% python3 -q
>>> import numpy as np
>>> import numpy.linalg as la
>>> np.set_printoptions(precision=1, suppress=True, linewidth=160)
>>> arr = np.load("x.npy")
>>> arr
array([[ 19, -12,  -4,  -9, -12,  -7,  -2,  -2,   9,  -7, -13,  15,   3, -16,   0],
       [-12,  14,  -2,   6,  -2,   5,   5,  -2,  -5,  -2,   1, -15,  -3,  10,  -6],
       [ -4,  -2,   8,   6,  10,  -2,  -6,   2,  -4,   6,   8,   2,  -4,   2,  10],
       [ -9,   6,   6,   9,   6,   0,  -3,   0,  -6,   3,   6,  -6,  -6,   6,   6],
       [-12,  -2,  10,   6,  22,   3,  -5,   6,  -7,  14,  19,  -1,  -1,  10,  10],
       [ -7,   5,  -2,   0,   3,   5,   4,   1,  -2,   2,   4,  -7,   2,   7,  -5],
       [ -2,   5,  -6,  -3,  -5,   4,   6,  -1,   1,  -3,  -3,  -6,   3,   3,  -9],
       [ -2,  -2,   2,   0,   6,   1,  -1,   2,  -1,   4,   5,   1,   1,   2,   2],
       [  9,  -5,  -4,  -6,  -7,  -2,   1,  -1,   5,  -4,  -7,   6,   3,  -7,  -3],
       [ -7,  -2,   6,   3,  14,   2,  -3,   4,  -4,   9,  12,   0,   0,   6,   6],
       [-13,   1,   8,   6,  19,   4,  -3,   5,  -7,  12,  17,  -4,  -1,  11,   7],
       [ 15, -15,   2,  -6,  -1,  -7,  -6,   1,   6,   0,  -4,  17,   2, -13,   7],
       [  3,  -3,  -4,  -6,  -1,   2,   3,   1,   3,   0,  -1,   2,   5,  -1,  -5],
       [-16,  10,   2,   6,  10,   7,   3,   2,  -7,   6,  11, -13,  -1,  14,  -2],
       [  0,  -6,  10,   6,  10,  -5,  -9,   2,  -3,   6,   7,   7,  -5,  -2,  14]])
>>> Y = arr / la.norm(arr, axis=1, keepdims=True)
>>> cov = Y @ Y.T
>>> cov[5].round(1) + 0
array([-0.8,  0.8,  0. ,  0.5,  0.4,  1. ,  0.6,  0.3, -0.7,  0.4,  0.5, -0.9,  0. ,  0.9, -0.4])
>>> np.argwhere(np.triu(np.abs(cov) > 0.95, 1))
array([[ 0,  8],
       [ 0, 13],
       [ 1, 11],
       [ 3,  8],
       [ 4,  9],
       [ 4, 10],
       [ 6, 14],
       [ 7,  9],
       [ 9, 10]])
>>> (cov - 2 * np.eye(15)).round(6).argmax(axis=1)
array([ 8,  5, 14, 10,  9, 13,  1,  9,  0,  4,  4,  0,  8,  5,  2])
>>> left, sv, VT = la.svd(arr)
>>> V = VT[:(sv > 1e-8).sum()]
>>> rng = np.random.default_rng(53891)
>>> vec = arr[0] + 5 * arr[8] + rng.integers(2) * np.eye(15)[14]
>>> vec
array([ 64., -37., -24., -39., -47., -17.,   3.,  -7.,  34., -27., -48.,  45.,  18., -51., -15.])
>>> np.diag(V.T @ V)
array([0.2, 0.3, 0.2, 0.3, 0.3, 0.1, 0.1, 0.1, 0.1, 0.2, 0.2, 0.3, 0.2, 0.2, 0.3])
>>> np.round(la.norm(vec - V.T @ V @ vec), 1)
np.float64(0.0)
>>> m1 = np.loadtxt("mat.csv", delimiter=",")
>>> m1
array([[-1.4, -0.7, -1.6,  0. , -1.4, -2.3, -1.1, -0.9,  0.1, -1.1,  2.2],
       [ 1.2,  1.4,  0.3,  0.2,  1. , -0.1, -1. ,  1.9,  0.3,  0.3,  0.4],
       [-1. , -0.5,  0.2, -0.3, -0.8,  0.2, -0.6, -0.7, -1.9,  0.4, -0.2],
       [-0.2,  0.3, -2.5,  1.5, -0.5,  1.2,  0. ,  1. ,  0.9, -0.6, -0.2],
       [-0.7, -1.3,  1. , -1.2, -0.1,  0.1,  2.8,  2.4, -1.1,  0. , -1.6],
       [ 0.2, -1. ,  1.6, -1.3,  1.8, -0.9,  0.7, -0.3, -0.5,  0.3,  0.7],
       [ 0.4,  0.9,  0.3, -0.3,  0.9, -0.1,  1.2, -0.3,  1.8,  0.2,  0. ],
       [ 0.5,  1.5, -1.2,  1.5,  0.3,  0.9,  0.4, -1.3, -0.4,  0.2,  0. ],
       [ 0.7,  0.7, -0.1, -0.1,  0.5, -0.8,  0.8,  0.4,  0.3, -0.3,  1. ],
       [-0.6,  0.6,  0.2, -0.8,  0.2, -0.5,  0.3,  1.2, -0.6, -0.7, -1.4],
       [ 0.5, -1. , -1.8, -0.2,  1.9, -0.6, -0.1, -0.5,  1. ,  0. , -0.7],
       [-0.2,  0.4,  0. , -1.3, -0.3, -1.2,  0.6,  0.4,  0.2,  0.1, -1.2],
       [-0.2, -0.4,  0.4,  0.4,  0.9, -2.2,  0.2,  0. , -1.3,  1.8,  1.7],
       [-2.3, -1.9,  1.3, -0.3,  0.2,  0.9, -0.4,  0.9, -2.8,  1.6, -0.6],
       [ 1.5,  5.7, -1.2, -6. , -0.9, -2.4,  2.4, -2.1,  0.3, -3.6,  1.2],
       [ 1.7, -2.2,  1.1, -2.2, -0.3, -0.3, -1.2,  0. , -0.1,  1.7,  0.3],
       [ 0.3, -0.4,  0.4, -1.3,  2.4,  0.2, -0.5, -1.2, -1.1, -0.2,  0. ]])
>>> Y = m1 / np.sqrt((m1 ** 2).mean(axis=1, keepdims=True))
>>> la.matrix_rank(Y) == la.matrix_rank(m1)
np.True_
>>> Y[3]
array([-0.2,  0.3, -2.3,  1.4, -0.5,  1.1,  0. ,  0.9,  0.8, -0.6, -0.2])
>>> la.matrix_rank(m1 - m1.mean(axis=1, keepdims=True))
np.int64(10)
>>> vec = np.array([0, 1, 1, 2, 2, -2, -2, 2, 3, -1, -3])
>>> m1 @ (2 * vec)
array([-10.6,  19. , -17.2,   6.6,  -4.8,  -5. ,   9.6,  -5.4,   0.8,  11. ,  12.2,   6.6,  -8.4, -16.4, -25.2, -12. ,  -5.4])
>>> m1 @ np.ones(11)
array([-8.2,  5.9, -5.2,  0.9,  0.3,  1.3,  5. ,  2.4,  3.1, -2.1, -1.5, -2.5,  1.3, -3.4, -5.1, -1.5, -1.4])
>>> m1 @ np.eye(11)[9]
array([-1.1,  0.3,  0.4, -0.6,  0. ,  0.3,  0.2,  0.2, -0.3, -0.7,  0. ,  0.1,  1.8,  1.6, -3.6,  1.7, -0.2])
>>> la.norm(m1 @ vec) <= la.norm(m1, 2) * la.norm(vec) + 1e-9
np.True_
>>> np.einsum("ij,j->i", m1, vec)
array([ -5.3,   9.5,  -8.6,   3.3,  -2.4,  -2.5,   4.8,  -2.7,   0.4,   5.5,   6.1,   3.3,  -4.2,  -8.2, -12.6,  -6. ,  -2.7])
>>> np.sign((m1 @ vec).round(6))
array([-1.,  1., -1.,  1., -1., -1.,  1., -1.,  1.,  1.,  1.,  1., -1., -1., -1., -1., -1.])
>>> Y = np.c_[m1[:, :4] @ np.array([[1, 1, 1, 1], [-2, -1, -1, 1], [-2, 2, -1, -1], [1, -1, -2, -1]]), np.array([-3, 7, 8, 5, -5, -5, -1, 5, 3, -9, -5, -5, -3, 2, -3, -2, -6])]
>>> Y.round(1) + 0
array([[  3.2,  -3.9,   0.9,  -0.5,  -3. ],
       [ -2. ,   0.2,  -0.9,   2.1,   7. ],
       [ -0.7,   0.2,  -0.1,  -1.4,   8. ],
       [  5.7,  -7. ,  -1. ,   1.1,   5. ],
       [ -1.3,   3.8,   2. ,  -1.8,  -5. ],
       [ -2.3,   5.7,   2.2,  -1.1,  -5. ],
       [ -2.3,   0.4,  -0.2,   1.3,  -1. ],
       [  1.4,  -4.9,  -2.8,   1.7,   5. ],
       [ -0.6,  -0.1,   0.3,   1.6,   3. ],
       [ -3. ,   0. ,   0.2,   0.6,  -9. ],
       [  5.9,  -1.9,   3.7,   1.5,  -5. ],
       [ -2.3,   0.7,   2. ,   1.5,  -5. ],
       [  0.2,   0.6,  -1. ,  -1.4,  -3. ],
       [ -1.4,   2.5,  -1.1,  -5.2,   2. ],
       [-13.5,  -0.6,   9. ,  14.4,  -3. ],
       [  1.7,   8.3,   7.2,   0.6,  -2. ],
       [ -1. ,   2.8,   2.9,   0.8,  -6. ]])
>>> np.round(la.norm(Y - m1 @ la.lstsq(m1, Y)[0], axis=0), 1) + 0
array([0. , 0. , 0. , 0. , 9.8])
>>> la.norm(la.qr(m1)[0].T @ Y, axis=0) ** 2 / ((Y ** 2).sum(axis=0) + 1e-12)
array([1. , 1. , 1. , 1. , 0.8])
>>> la.matrix_rank(np.c_[m1, Y])
np.int64(12)
>>> np.round(la.lstsq(m1, Y[:, 0])[0], 1) + 0
array([ 1., -2., -2.,  1.,  0.,  0.,  0.,  0.,  0.,  0.,  0.])
>>> hat = m1 @ la.solve(m1.T @ m1, m1.T)
>>> la.matrix_rank(np.eye(17) - hat)
np.int64(6)
>>> np.diag(hat)
array([0.8, 0.8, 0.3, 0.7, 0.8, 0.4, 0.7, 0.6, 0.2, 0.4, 0.7, 0.5, 0.8, 0.8, 1. , 0.9, 0.6])
>>> np.round(hat @ m1[:, 2], 1) + 0
array([-1.6,  0.3,  0.2, -2.5,  1. ,  1.6,  0.3, -1.2, -0.1,  0.2, -1.8,  0. ,  0.4,  1.3, -1.2,  1.1,  0.4])
>>> data = np.array([[0.3, 0.6, -0.2, -0.3, 1.5, 2.2, 0.7, -1.8, -0.5, 0.0, 28.0, 1.1],
...     [1.1, -1.6, -1.3, 0.2, 0.3, 2.3, 2.1, -0.4, -0.1, 0.5, -10.0, 0.3],
...     [-2.3, 1.7, 0.1, 0.7, -0.4, -2.5, -0.8, 0.8, -0.8, 0.1, -10.0, 1.1],
...     [-3.5, 1.5, -1.7, -0.9, 0.7, -0.2, -0.2, 0.5, 1.2, 1.1, 2.0, 1.2],
...     [-1.4, -0.2, 0.2, -0.3, -0.1, 0.5, -1.1, 0.2, 0.5, 0.6, 6.0, 0.3]])
>>> blk = np.stack([data, 4 * data, data[::-1]])
>>> la.matrix_rank(blk)
array([5, 5, 5])
>>> la.norm(blk, axis=(1, 2))
array([ 33.1, 132.6,  33.1])
>>> Y = data + rng.integers(-2, 3, (5, 1)) @ rng.integers(-2, 3, (1, 12))
>>> Y
array([[ -1.7,   4.6,  -2.2,  -2.3,   5.5,   6.2,   0.7,   0.2,  -4.5,  -4. ,  26. ,   1.1],
       [  0.1,   0.4,  -2.3,  -0.8,   2.3,   4.3,   2.1,   0.6,  -2.1,  -1.5, -11. ,   0.3],
       [ -2.3,   1.7,   0.1,   0.7,  -0.4,  -2.5,  -0.8,   0.8,  -0.8,   0.1, -10. ,   1.1],
       [ -4.5,   3.5,  -2.7,  -1.9,   2.7,   1.8,  -0.2,   1.5,  -0.8,  -0.9,   1. ,   1.2],
       [ -0.4,  -2.2,   1.2,   0.7,  -2.1,  -1.5,  -1.1,  -0.8,   2.5,   2.6,   7. ,   0.3]])
>>> la.matrix_rank(Y - data, tol=1e-8)
np.int64(1)
>>> Y - data
array([[-2.,  4., -2., -2.,  4.,  4.,  0.,  2., -4., -4., -2.,  0.],
       [-1.,  2., -1., -1.,  2.,  2.,  0.,  1., -2., -2., -1.,  0.],
       [ 0.,  0.,  0.,  0.,  0.,  0.,  0.,  0.,  0.,  0.,  0.,  0.],
       [-1.,  2., -1., -1.,  2.,  2.,  0.,  1., -2., -2., -1.,  0.],
       [ 1., -2.,  1.,  1., -2., -2.,  0., -1.,  2.,  2.,  1.,  0.]])
>>> vec = np.array([4, -9, -1, 1, 0, -9, -1, 7, -1, -4, 8, 6])
>>> data * vec
array([[  1.2,  -5.4,   0.2,  -0.3,   0. , -19.8,  -0.7, -12.6,   0.5,  -0. , 224. ,   6.6],
       [  4.4,  14.4,   1.3,   0.2,   0. , -20.7,  -2.1,  -2.8,   0.1,  -2. , -80. ,   1.8],
       [ -9.2, -15.3,  -0.1,   0.7,  -0. ,  22.5,   0.8,   5.6,   0.8,  -0.4, -80. ,   6.6],
       [-14. , -13.5,   1.7,  -0.9,   0. ,   1.8,   0.2,   3.5,  -1.2,  -4.4,  16. ,   7.2],
       [ -5.6,   1.8,  -0.2,  -0.3,  -0. ,  -4.5,   1.1,   1.4,  -0.5,  -2.4,  48. ,   1.8]])
>>> data @ vec
array([193.7, -85.4, -68. ,  -3.6,  40.6])
>>> feats = np.load("dump.npy")
>>> feats
array([[ -2,  -2,  -2,  -2,  -2],
       [ -2,  -4,  -4,  -4,  -4],
       [ -2,  -4,  -6,  -6,  -6],
       [ -2,  -4,  -6,  -8,  -8],
       [ -2,  -4,  -6,  -8, -10]])
>>> Q = feats.astype(float).copy()
>>> for j in range(5):
...     Q[:, j] -= Q[:, :j] @ (Q[:, :j].T @ Q[:, j])
...     Q[:, j] /= la.norm(Q[:, j])
... 
>>> np.round(Q.T @ feats, 1) + 0
array([[ 4.5,  8. , 10.7, 12.5, 13.4],
       [ 0. ,  1.8,  3.1,  4. ,  4.5],
       [ 0. ,  0. ,  1.7,  2.9,  3.5],
       [ 0. ,  0. ,  0. ,  1.6,  2.4],
       [ 0. ,  0. ,  0. ,  0. ,  1.4]])
>>> Y = la.inv(feats)
>>> Y
array([[-1. ,  0.5, -0. , -0. , -0. ],
       [ 0.5, -1. ,  0.5, -0. , -0. ],
       [-0. ,  0.5, -1. ,  0.5, -0. ],
       [-0. , -0. ,  0.5, -1. ,  0.5],
       [-0. , -0. , -0. ,  0.5, -0.5]])
>>> round(la.cond(feats), 1)
np.float64(45.5)
>>> feats @ Y
array([[1., 0., 0., 0., 0.],
       [0., 1., 0., 0., 0.],
       [0., 0., 1., 0., 0.],
       [0., 0., 0., 1., 0.],
       [0., 0., 0., 0., 1.]])
>>> la.inv(Y)
array([[ -2.,  -2.,  -2.,  -2.,  -2.],
       [ -2.,  -4.,  -4.,  -4.,  -4.],
       [ -2.,  -4.,  -6.,  -6.,  -6.],
       [ -2.,  -4.,  -6.,  -8.,  -8.],
       [ -2.,  -4.,  -6.,  -8., -10.]])
>>> w, V = la.eigh(feats)
>>> vec = np.array([-5, -5, -1, 2, 0])
>>> np.abs(feats).sum(axis=1).max(), round(float(np.abs(w).max()), 1)
(np.int64(30), 24.7)
>>> la.eigvalsh(feats[1:, 1:])
array([-24. ,  -2.5,  -0.9,  -0.6])
>>> V * np.abs(w) @ V.T
array([[ 2.,  2.,  2.,  2.,  2.],
       [ 2.,  4.,  4.,  4.,  4.],
       [ 2.,  4.,  6.,  6.,  6.],
       [ 2.,  4.,  6.,  8.,  8.],
       [ 2.,  4.,  6.,  8., 10.]])
>>> vec @ feats @ vec
np.int64(-204)
>>> w, V = la.eigh(arr)
>>> vec = np.array([1, 2, 1, 0, 1, 3, 4, 0, 3, 3, 1, 5, 2, 1, 0])
>>> vec @ arr @ vec
np.int64(434)
>>> Y = feats + rng.integers(-2, 3, (5, 1)) @ rng.integers(-2, 3, (1, 5))
>>> Y
array([[ -1,  -1,  -3,  -4,  -1],
       [ -1,  -3,  -5,  -6,  -3],
       [ -2,  -4,  -6,  -6,  -6],
       [ -3,  -5,  -5,  -6,  -9],
       [  0,  -2,  -8, -12,  -8]])
>>> np.abs(Y - feats).sum(axis=1)
array([ 6,  6,  0,  6, 12])
>>> K = np.load("arr.npy")
>>> K.round(1) + 0
array([[-13. ,   8.2,   9.2, -19.3,   7. ,   7.5,  14.7,  16. , -23.1,  14.7,   8. ,  -4.9,  17.5,  -3.5],
       [-12.4,   7.1,   8.7, -17.7,   6.4,   7.1,  14. ,  14.8, -21.4,  14. ,   6.9,  -4.2,  16.1,  -3.2],
       [-11.4,   5.4,   7.9, -15.2,   5.3,   6.6,  12.7,  12.8, -18.5,  12.7,   5.1,  -3.2,  13.7,  -2.6],
       [-11.3,   5.4,   7.8, -15.1,   5.3,   6.5,  12.6,  12.7, -18.5,  12.6,   5.1,  -3.1,  13.7,  -2.6],
       [-11.2,   5.2,   7.8, -14.9,   5.2,   6.5,  12.5,  12.5, -18.2,  12.5,   4.9,  -3. ,  13.5,  -2.6],
       [ -9.7,   3.1,   6.6, -11.6,   3.9,   5.7,  10.6,   9.9, -14.5,  10.6,   2.8,  -1.7,  10.4,  -1.8],
       [ -9.4,   2.8,   6.3, -11. ,   3.7,   5.5,  10.3,   9.3, -13.7,  10.3,   2.4,  -1.5,   9.8,  -1.7],
       [ -9.1,   2.4,   6.1, -10.4,   3.5,   5.3,   9.9,   8.8, -13. ,   9.9,   2. ,  -1.2,   9.2,  -1.6],
       [ -9.1,   2.4,   6.1, -10.3,   3.4,   5.3,   9.9,   8.8, -12.9,   9.9,   2. ,  -1.2,   9.2,  -1.5],
       [ -8.6,   1.8,   5.7,  -9.4,   3.1,   5. ,   9.3,   8. , -11.9,   9.3,   1.4,  -0.8,   8.3,  -1.3],
       [ -8.6,   1.8,   5.7,  -9.4,   3.1,   5. ,   9.2,   8. , -11.8,   9.2,   1.4,  -0.8,   8.3,  -1.3],
       [ -8.6,   1.8,   5.7,  -9.3,   3.1,   5. ,   9.2,   7.9, -11.8,   9.2,   1.4,  -0.8,   8.2,  -1.3],
       [ -8.4,   1.5,   5.5,  -8.9,   2.9,   4.9,   9. ,   7.6, -11.3,   9. ,   1.2,  -0.7,   7.9,  -1.2],
       [ -6.6,   0. ,   4.2,  -6.1,   1.8,   3.9,   6.9,   5.1,  -7.8,   6.9,  -0.2,   0.4,   5.1,  -0.5],
       [ -5.8,  -0.6,   3.6,  -5. ,   1.4,   3.5,   5.9,   4. ,  -6.4,   5.9,  -0.7,   0.7,   4. ,  -0.3],
       [ -5.3,  -0.9,   3.2,  -4.3,   1.1,   3.2,   5.3,   3.3,  -5.5,   5.3,  -0.9,   0.9,   3.3,  -0.1],
       [ -4.3,  -1.3,   2.5,  -3.2,   0.7,   2.6,   4.2,   2.2,  -3.9,   4.2,  -1.2,   1.2,   2.2,   0.2],
       [ -3.6,  -1.4,   2. ,  -2.6,   0.5,   2.2,   3.4,   1.5,  -3. ,   3.4,  -1.2,   1.3,   1.6,   0.3],
       [ -2.8,  -1.4,   1.5,  -1.9,   0.3,   1.7,   2.5,   0.9,  -2. ,   2.5,  -1.1,   1.2,   0.9,   0.5],
       [ -0.6,  -0.5,   0.2,  -0.5,   0. ,   0.4,   0.5,  -0.1,  -0.3,   0.5,  -0.3,   0.5,   0. ,   0.3],
       [  0. ,   0. ,   0. ,   0. ,   0. ,   0. ,   0. ,   0. ,   0. ,   0. ,   0. ,   0. ,   0. ,   0. ],
       [  0.1,   0.1,   0. ,   0.1,   0. ,  -0.1,  -0.1,   0. ,   0. ,  -0.1,   0. ,  -0.1,   0. ,  -0.1],
       [  0.4,   0.4,  -0.1,   0.5,   0. ,  -0.3,  -0.2,   0.2,   0.1,  -0.2,   0.1,  -0.4,   0. ,  -0.3],
       [  0.4,   0.5,  -0.1,   0.5,   0. ,  -0.3,  -0.2,   0.2,   0.1,  -0.2,   0.1,  -0.5,   0. ,  -0.4],
       [  0.5,   0.6,  -0.1,   0.7,   0. ,  -0.4,  -0.3,   0.3,   0.1,  -0.3,   0.1,  -0.6,   0. ,  -0.5],
       [  0.5,   0.6,  -0.1,   0.7,   0. ,  -0.4,  -0.3,   0.3,   0.1,  -0.3,   0.1,  -0.6,   0. ,  -0.5],
       [  0.7,   0.8,  -0.1,   1. ,   0. ,  -0.5,  -0.3,   0.5,   0.2,  -0.3,   0. ,  -0.8,   0. ,  -0.7],
       [  0.9,   1.1,  -0.1,   1.7,  -0.1,  -0.6,  -0.3,   0.8,   0.2,  -0.3,  -0.3,  -1.3,   0. ,  -1.1],
       [  1. ,   1.2,   0. ,   2.2,  -0.1,  -0.7,  -0.3,   1. ,   0.2,  -0.3,  -0.5,  -1.5,   0. ,  -1.4],
       [  1.1,   1.4,   0.5,   5.4,  -0.5,  -1. ,   0.4,   2.3,   0.6,   0.4,  -2.8,  -2.6,  -0.4,  -2.9],
       [  1.1,   1.4,   0.5,   5.4,  -0.5,  -1. ,   0.4,   2.3,   0.6,   0.4,  -2.8,  -2.6,  -0.4,  -3. ],
       [  1.1,   1.2,   0.8,   6.9,  -0.8,  -1. ,   0.7,   2.7,   0.8,   0.7,  -4.1,  -2.9,  -0.7,  -3.6],
       [  1. ,   0.9,   1.1,   8.3,  -1.1,  -1. ,   1.1,   3.1,   1.1,   1.1,  -5.2,  -3. ,  -1.1,  -4.1],
       [  1. ,   0.9,   1.1,   8.7,  -1.1,  -1. ,   1.2,   3.2,   1.1,   1.2,  -5.6,  -3.1,  -1.2,  -4.2],
       [  0.9,   0.7,   1.3,   9.4,  -1.3,  -1. ,   1.3,   3.3,   1.3,   1.3,  -6.2,  -3.2,  -1.4,  -4.5],
       [  0.7,   0.2,   1.7,  11.6,  -1.7,  -1. ,   1.9,   3.8,   1.8,   1.9,  -8.2,  -3.3,  -2. ,  -5.2],
       [ -0.6,  -4.3,   3.9,  24.7,  -4.7,  -0.5,   5.1,   5.4,   5.4,   5.1, -20.8,  -3.1,  -6.6,  -8.9],
       [ -0.7,  -4.9,   4.1,  26. ,  -5. ,  -0.5,   5.3,   5.5,   5.9,   5.3, -22.1,  -3.1,  -7.1,  -9.3],
       [ -1.1,  -6.4,   4.7,  29.8,  -5.9,  -0.3,   6.2,   5.7,   7.1,   6.2, -25.8,  -2.8,  -8.6, -10.2],
       [ -1.7,  -8.9,   5.6,  35.5,  -7.4,  -0.1,   7.5,   5.9,   9.1,   7.5, -31.5,  -2.3, -11. , -11.5]])
>>> t = np.radians(15)
>>> R = np.eye(12)
>>> R[0, 0] = R[9, 9] = np.cos(t)
>>> R[0, 9], R[9, 0] = -np.sin(t), np.sin(t)
>>> R
array([[ 1. ,  0. ,  0. ,  0. ,  0. ,  0. ,  0. ,  0. ,  0. , -0.3,  0. ,  0. ],
       [ 0. ,  1. ,  0. ,  0. ,  0. ,  0. ,  0. ,  0. ,  0. ,  0. ,  0. ,  0. ],
       [ 0. ,  0. ,  1. ,  0. ,  0. ,  0. ,  0. ,  0. ,  0. ,  0. ,  0. ,  0. ],
       [ 0. ,  0. ,  0. ,  1. ,  0. ,  0. ,  0. ,  0. ,  0. ,  0. ,  0. ,  0. ],
       [ 0. ,  0. ,  0. ,  0. ,  1. ,  0. ,  0. ,  0. ,  0. ,  0. ,  0. ,  0. ],
       [ 0. ,  0. ,  0. ,  0. ,  0. ,  1. ,  0. ,  0. ,  0. ,  0. ,  0. ,  0. ],
       [ 0. ,  0. ,  0. ,  0. ,  0. ,  0. ,  1. ,  0. ,  0. ,  0. ,  0. ,  0. ],
       [ 0. ,  0. ,  0. ,  0. ,  0. ,  0. ,  0. ,  1. ,  0. ,  0. ,  0. ,  0. ],
       [ 0. ,  0. ,  0. ,  0. ,  0. ,  0. ,  0. ,  0. ,  1. ,  0. ,  0. ,  0. ],
       [ 0.3,  0. ,  0. ,  0. ,  0. ,  0. ,  0. ,  0. ,  0. ,  1. ,  0. ,  0. ],
       [ 0. ,  0. ,  0. ,  0. ,  0. ,  0. ,  0. ,  0. ,  0. ,  0. ,  1. ,  0. ],
       [ 0. ,  0. ,  0. ,  0. ,  0. ,  0. ,  0. ,  0. ,  0. ,  0. ,  0. ,  1. ]])
>>> Y = data @ R.T
>>> np.abs(Y - data).max(axis=0)
array([0.2, 0. , 0. , 0. , 0. , 0. , 0. , 0. , 0. , 0.9, 0. , 0. ])
>>> Y
array([[  0.3,   0.6,  -0.2,  -0.3,   1.5,   2.2,   0.7,  -1.8,  -0.5,   0.1,  28. ,   1.1],
       [  0.9,  -1.6,  -1.3,   0.2,   0.3,   2.3,   2.1,  -0.4,  -0.1,   0.8, -10. ,   0.3],
       [ -2.2,   1.7,   0.1,   0.7,  -0.4,  -2.5,  -0.8,   0.8,  -0.8,  -0.5, -10. ,   1.1],
       [ -3.7,   1.5,  -1.7,  -0.9,   0.7,  -0.2,  -0.2,   0.5,   1.2,   0.2,   2. ,   1.2],
       [ -1.5,  -0.2,   0.2,  -0.3,  -0.1,   0.5,  -1.1,   0.2,   0.5,   0.2,   6. ,   0.3]])
>>> np.allclose(data @ data.T, Y @ Y.T)
True
